% python3 -q
>>> import numpy as np
>>> from numpy import linalg as LA
>>> np.set_printoptions(suppress=True, linewidth=100)
>>> def rd(a):
...     return np.round(a, 3) + 0
... 
>>> E = np.array([[1, 7, 0, 7, 3, 5, 5],
...     [2, 3, 7, 0, 1, 2, 5],
...     [0, 4, 0, 2, 9, 8, 1],
...     [1, 7, 0, 7, 3, 5, 5],
...     [6, 7, 3, 6, 3, 1, 5],
...     [1, 2, 4, 8, 3, 6, 4],
...     [8, 2, 3, 9, 2, 7, 2]])
>>> # null space of dimension 1
>>> blk = np.stack([E, -1 * E, E[::-1]])
>>> blk.sum(axis=0)
array([[8, 2, 3, 9, 2, 7, 2],
       [1, 2, 4, 8, 3, 6, 4],
       [6, 7, 3, 6, 3, 1, 5],
       [1, 7, 0, 7, 3, 5, 5],
       [0, 4, 0, 2, 9, 8, 1],
       [2, 3, 7, 0, 1, 2, 5],
       [1, 7, 0, 7, 3, 5, 5]])
>>> np.einsum("bij,cij->bc", blk, blk)
array([[ 1100, -1100,   732],
       [-1100,  1100,  -732],
       [  732,  -732,  1100]])
>>> rd(LA.det(blk))
array([0., 0., 0.])
>>> blk.shape
(3, 7, 7)
>>> Uu, sigma, Vh = LA.svd(E)
>>> rd(sigma)
array([28.946, 10.285,  8.192,  7.428,  5.423,  2.158,  0.   ])
>>> np.argmax(sigma[:-1] / (sigma[1:] + 1e-6)) + 1
np.int64(6)
>>> B = Uu[:, :6] @ np.diag(sigma[:6]) @ Vh[:6]
>>> rd(LA.norm(E - B, 2)), rd(sigma[6])
(np.float64(0.0), np.float64(0.0))
>>> LA.matrix_rank(B)
np.int64(6)
>>> LA.matrix_rank(E, rtol=0.05)
np.int64(6)
>>> r0 = np.array([2, 3, 0, 1, 1]) + 0.5
>>> mat = np.eye(5) - 2 * np.outer(r0, r0) / (r0 @ r0)
>>> rd(mat)
array([[ 0.462, -0.753, -0.108, -0.323, -0.323],
       [-0.753, -0.054, -0.151, -0.452, -0.452],
       [-0.108, -0.151,  0.978, -0.065, -0.065],
       [-0.323, -0.452, -0.065,  0.806, -0.194],
       [-0.323, -0.452, -0.065, -0.194,  0.806]])
>>> # equal to its transpose
>>> x = np.array([-2, 0, 1, -2, -1])
>>> 5 - LA.matrix_rank(mat - np.eye(5), tol=1e-8)
np.int64(4)
>>> rd(LA.det(mat))
np.float64(-1.0)
>>> rd(LA.inv(mat))
array([[ 0.462, -0.753, -0.108, -0.323, -0.323],
       [-0.753, -0.054, -0.151, -0.452, -0.452],
       [-0.108, -0.151,  0.978, -0.065, -0.065],
       [-0.323, -0.452, -0.065,  0.806, -0.194],
       [-0.323, -0.452, -0.065, -0.194,  0.806]])
>>> rd(np.abs(LA.eigvals(mat)))
array([1., 1., 1., 1., 1.])
>>> rd(np.sort(np.abs(np.degrees(np.angle(LA.eigvals(mat))))))
array([  0.,   0.,   0.,   0., 180.])
>>> P = np.triu(np.array([[4, 7, 4, 0, 4],
...     [7, 6, 8, 8, 0],
...     [7, 0, 2, 3, 1],
...     [4, 9, 4, 3, 7],
...     [8, 4, 0, 6, 5]]), 1) + np.eye(5)
>>> B = P @ mat @ LA.inv(P)
>>> rd(LA.det(B))
np.float64(-1.0)
>>> ev, vecs = LA.eigh(mat)
>>> rd(LA.eigvalsh(mat @ mat))
array([1., 1., 1., 1., 1.])
>>> rd(vecs @ np.diag(ev) @ vecs.T)
array([[ 0.462, -0.753, -0.108, -0.323, -0.323],
       [-0.753, -0.054, -0.151, -0.452, -0.452],
       [-0.108, -0.151,  0.978, -0.065, -0.065],
       [-0.323, -0.452, -0.065,  0.806, -0.194],
       [-0.323, -0.452, -0.065, -0.194,  0.806]])
>>> rd(LA.svd(mat, compute_uv=False))
array([1., 1., 1., 1., 1.])
>>> rd(ev)
array([-1.,  1.,  1.,  1.,  1.])
>>> rd(ev.sum()), np.trace(mat)
(np.float64(3.0), np.float64(3.0))
>>> np.unique(ev.round(6) + 0, return_counts=True)[1]
array([1, 4])
>>> ev, vecs = LA.eig(mat)
>>> rd(np.prod(ev))
np.float64(-1.0)
>>> rd(np.sort(LA.eigvals(LA.inv(mat))))
array([-1.,  1.,  1.,  1.,  1.])
>>> rd(mat @ vecs[:, 0] - ev[0] * vecs[:, 0])
array([0., 0., 0., 0., 0.])
>>> data = np.loadtxt("m.csv", delimiter=",")
>>> data
array([[-3.,  2.,  1., -1., -2.,  1., -1.],
       [ 0.,  1., -3.,  2., -2.,  3., -3.],
       [ 0.,  0.,  1., -2., -3.,  3., -1.],
       [ 0.,  0.,  0.,  0.,  0.,  1.,  3.],
       [ 0.,  0.,  0.,  0., -2., -2.,  2.],
       [ 0.,  0.,  0.,  0.,  0., -2., -3.],
       [ 0.,  0.,  0.,  0.,  0.,  0.,  2.]])
>>> # triangular: eigenvalues sit on the diagonal
>>> r0, r1 = data[5], data[3]
>>> r0 @ r0
np.float64(13.0)
>>> p = (r0 @ r1) / (r0 @ r0) * r0
>>> np.outer(r0, r1)
array([[ 0.,  0.,  0.,  0.,  0.,  0.,  0.],
       [ 0.,  0.,  0.,  0.,  0.,  0.,  0.],
       [ 0.,  0.,  0.,  0.,  0.,  0.,  0.],
       [ 0.,  0.,  0.,  0.,  0.,  0.,  0.],
       [ 0.,  0.,  0.,  0.,  0.,  0.,  0.],
       [-0., -0., -0., -0., -0., -2., -6.],
       [-0., -0., -0., -0., -0., -3., -9.]])
>>> rd(r1 - p)
array([ 0.   ,  0.   ,  0.   ,  0.   ,  0.   , -0.692,  0.462])
>>> rank = LA.matrix_rank(data)
>>> rank
np.int64(6)
>>> null = LA.svd(data)[2][rank:].T
>>> [int(LA.matrix_rank(data[:i])) for i in range(1, len(data) + 1)]
[1, 2, 3, 4, 5, 6, 6]
>>> rd(data @ null)
array([[0.],
       [0.],
       [0.],
       [0.],
       [0.],
       [0.],
       [0.]])
>>> rd(null[:, 0] / null[np.abs(null[:, 0]).round(6).argmax(), 0])
array([0.75, 1.  , 0.5 , 0.25, 0.  , 0.  , 0.  ])
>>> [int(LA.matrix_rank(data[:, :j + 1])) for j in range(7)]
[1, 2, 3, 3, 4, 5, 6]
>>> null.shape
(7, 1)
>>> LA.matrix_rank(data.T @ data), LA.matrix_rank(data @ data.T)
(np.int64(6), np.int64(6))
>>> rng = np.random.default_rng(2789)
>>> B = data + rng.integers(-2, 3, (7, 6)) @ rng.integers(-2, 3, (6, 7))
>>> B
array([[ -1.,   6.,  -1.,  -3.,  -5.,  -4.,  -4.],
       [-11.,  -1.,  -5.,   0.,   0.,   1.,  -2.],
       [  8.,  -7.,   1.,   2., -13.,   1., -10.],
       [  6.,   4.,  -1.,  -6.,  -3.,  -3.,   7.],
       [ -2.,  -4.,  -2.,  -1.,  -8.,  -9.,  -5.],
       [-14.,  -3.,  -2.,  -1.,   2.,  -5.,  -6.],
       [ -4.,  -3.,   1.,   2.,   3.,   0.,   1.]])
>>> rd(LA.svd(B - data, compute_uv=False))
array([22.904, 19.321, 12.804,  4.484,  2.37 ,  0.665,  0.   ])
>>> rd(np.trace(LA.pinv(data) @ data))
np.float64(6.0)
>>> np.allclose(data[:-1].T @ LA.lstsq(data[:-1].T, data[-1])[0], data[-1])
True
>>> np.unique(data.round(6), axis=0).shape
(7, 7)
>>> (data - data.T) / 2
array([[ 0. ,  1. ,  0.5, -0.5, -1. ,  0.5, -0.5],
       [-1. ,  0. , -1.5,  1. , -1. ,  1.5, -1.5],
       [-0.5,  1.5,  0. , -1. , -1.5,  1.5, -0.5],
       [ 0.5, -1. ,  1. ,  0. ,  0. ,  0.5,  1.5],
       [ 1. ,  1. ,  1.5,  0. ,  0. , -1. ,  1. ],
       [-0.5, -1.5, -1.5, -0.5,  1. ,  0. , -1.5],
       [ 0.5,  1.5,  0.5, -1.5, -1. ,  1.5,  0. ]])
>>> (data + data.T) / 2
array([[-3. ,  1. ,  0.5, -0.5, -1. ,  0.5, -0.5],
       [ 1. ,  1. , -1.5,  1. , -1. ,  1.5, -1.5],
       [ 0.5, -1.5,  1. , -1. , -1.5,  1.5, -0.5],
       [-0.5,  1. , -1. ,  0. ,  0. ,  0.5,  1.5],
       [-1. , -1. , -1.5,  0. , -2. , -1. ,  1. ],
       [ 0.5,  1.5,  1.5,  0.5, -1. , -2. , -1.5],
       [-0.5, -1.5, -0.5,  1.5,  1. , -1.5,  2. ]])
>>> data @ data
array([[  9.,  -4.,  -8.,   5.,   3.,   7., -16.],
       [  0.,   1.,  -6.,   8.,  11.,  -6., -13.],
       [  0.,   0.,   1.,  -2.,   3.,   1., -24.],
       [  0.,   0.,   0.,   0.,   0.,  -2.,   3.],
       [  0.,   0.,   0.,   0.,   4.,   8.,   6.],
       [  0.,   0.,   0.,   0.,   0.,   4.,   0.],
       [  0.,   0.,   0.,   0.,   0.,   0.,   4.]])
>>> rd(LA.matrix_power(data, 3))
array([[-27.,  14.,  13.,  -1.,   8., -42., -21.],
       [  0.,   1.,  -9.,  14.,  -6., -17.,  41.],
       [  0.,   0.,   1.,  -2.,  -9.,  -7., -52.],
       [  0.,   0.,   0.,   0.,   0.,   4.,  12.],
       [  0.,   0.,   0.,   0.,  -8., -24.,  -4.],
       [  0.,   0.,   0.,   0.,   0.,  -8., -12.],
       [  0.,   0.,   0.,   0.,   0.,   0.,   8.]])
>>> rd(LA.det(data))
np.float64(0.0)
>>> np.allclose(data, data.T)
False
>>> M = np.tril(np.array([[-6, 9, 8, -8], [8, 0, 7, 5], [3, 0, -5, 3], [8, 9, 8, 7]]), -1) + np.eye(4, dtype=int)
>>> M
array([[1, 0, 0, 0],
       [8, 1, 0, 0],
       [3, 0, 1, 0],
       [8, 9, 8, 1]])
>>> # triangular: eigenvalues sit on the diagonal
>>> M.reshape(2, -1)
array([[1, 0, 0, 0, 8, 1, 0, 0],
       [3, 0, 1, 0, 8, 9, 8, 1]])
>>> blk = M.reshape(4, 2, -1)
>>> blk[:, 0]
array([[1, 0],
       [8, 1],
       [3, 0],
       [8, 9]])
>>> blk.shape
(4, 2, 2)
>>> np.swapaxes(blk, 1, 2)[3]
array([[8, 8],
       [9, 1]])
>>> blk.transpose(1, 0, 2)
array([[[1, 0],
        [8, 1],
        [3, 0],
        [8, 9]],

       [[0, 0],
        [0, 0],
        [1, 0],
        [8, 1]]])
>>> np.einsum("ihd,jhd->hij", blk, blk).shape
(2, 4, 4)
>>> rd(LA.det(2 * M)), rd(LA.det(M))
(np.float64(16.0), np.float64(1.0))
>>> np.einsum("ij,ji->", M, M)
np.int64(4)
>>> rd(LA.eigvals(M).sum().real)
np.float64(4.0)
>>> LA.cond(M) > 100
np.True_
>>> LA.matrix_rank(M, rtol=0.1)
np.int64(2)
>>> rd(LA.norm(M, 2) / LA.norm(M))
np.float64(0.93)
>>> [round(float(x), 3) for x in LA.svd(M, compute_uv=False)[:3]]
[15.723, 6.159, 0.922]
>>> theta = np.deg2rad(120)
>>> K = np.eye(3)
>>> K[np.ix_([2, 1], [2, 1])] = [[np.cos(theta), -np.sin(theta)], [np.sin(theta), np.cos(theta)]]
>>> rd(K)
array([[ 1.   ,  0.   ,  0.   ],
       [ 0.   , -0.5  ,  0.866],
       [ 0.   , -0.866, -0.5  ]])
>>> np.allclose(K, K.T)
False
>>> rd(np.sort(np.abs(LA.eigvals(K))))
array([1., 1., 1.])
>>> rd((K - K.T) / 2)
array([[ 0.   ,  0.   ,  0.   ],
       [ 0.   ,  0.   ,  0.866],
       [ 0.   , -0.866,  0.   ]])
>>> np.allclose(K @ K.T, K.T @ K)
True
>>> rd(K @ K)
array([[ 1.   ,  0.   ,  0.   ],
       [ 0.   , -0.5  , -0.866],
       [ 0.   ,  0.866, -0.5  ]])
>>> rd(LA.det(K))
np.float64(1.0)
>>> rd(LA.matrix_power(K, 4))
array([[ 1.   ,  0.   ,  0.   ],
       [ 0.   , -0.5  ,  0.866],
       [ 0.   , -0.866, -0.5  ]])
>>> rd(np.trace(K))
np.float64(0.0)
>>> arr = np.load("data.npy")
>>> arr
array([[  0,   2,  -1],
       [ -3,   3,   1],
       [ -3,   4,   0],
       [ -5,   6,   1],
       [ -2,   7,   2],
       [ -4,   9,   1],
       [ -5,  10,   1],
       [ -5,  12,   1],
       [ -2,  11,   4],
       [ -5,  14,   2],
       [ -6,  15,   0],
       [ -3,  16,   1],
       [ -5,  14,   4],
       [ -7,  16,   5],
       [ -9,  19,   5],
       [ -9,  18,   5],
       [-12,  16,   2],
       [-15,  13,   0],
       [-17,  16,  -1],
       [-20,  14,  -3],
       [-21,  16,  -2],
       [-24,  16,  -5]])
>>> B = arr / np.sqrt((arr ** 2).mean(axis=1, keepdims=True))
>>> rd(LA.norm(B, axis=1))
array([1.732, 1.732, 1.732, 1.732, 1.732, 1.732, 1.732, 1.732, 1.732, 1.732, 1.732, 1.732, 1.732,
       1.732, 1.732, 1.732, 1.732, 1.732, 1.732, 1.732, 1.732, 1.732])
